In [1]: import numpy as np

In [2]: import numpy.linalg as la

In [3]: np.set_printoptions(precision=2, suppress=True, linewidth=200, sign=" ")

In [4]: def rnd(a):
   ...:     return np.round(a, 2) + 0
   ...: 

In [5]: M2 = np.array([[-9, 6, -1, 0, -8, -1],
   ...:     [-8, 8, -6, -4, 8, -3],
   ...:     [6, 0, 0, -4, -8, 8],
   ...:     [0, 1, 6, -9, -2, -7],
   ...:     [4, 0, 3, -9, 4, -9],
   ...:     [-1, 0, 6, 7, 6, 7]])

In [6]: m1 = M2 + M2.T

In [7]: m1
Out[7]: 
array([[-18,  -2,   5,   0,  -4,  -2],
       [ -2,  16,  -6,  -3,   8,  -3],
       [  5,  -6,   0,   2,  -5,  14],
       [  0,  -3,   2, -18, -11,   0],
       [ -4,   8,  -5, -11,   8,  -3],
       [ -2,  -3,  14,   0,  -3,  14]])

In [8]: r0 = np.array([-2, 1, -1, -1, -2, 0])

In [9]: M2 = m1 + np.outer(r0, np.eye(6)[0])

In [10]: la.matrix_rank(M2 - m1)
Out[10]: np.int64(1)

In [11]: rnd(la.det(M2) / la.det(m1)), rnd(1 + la.solve(m1, r0)[0])
Out[11]: (np.float64(1.18), np.float64(1.18))

In [12]: evals, vecs = la.eigh(m1)

In [13]: x0 = np.array([5, -4, 1, 2, -4, 4])

In [14]: np.abs(m1).sum(axis=1).max(), rnd(np.abs(evals).max())
Out[14]: (np.int64(39), np.float64(31.06))

In [15]: (np.sign(vecs[:, -1].round(6)) == np.sign(vecs[0, -1].round(6))).astype(int)
Out[15]: array([ 1,  0,  1,  1,  0,  1])
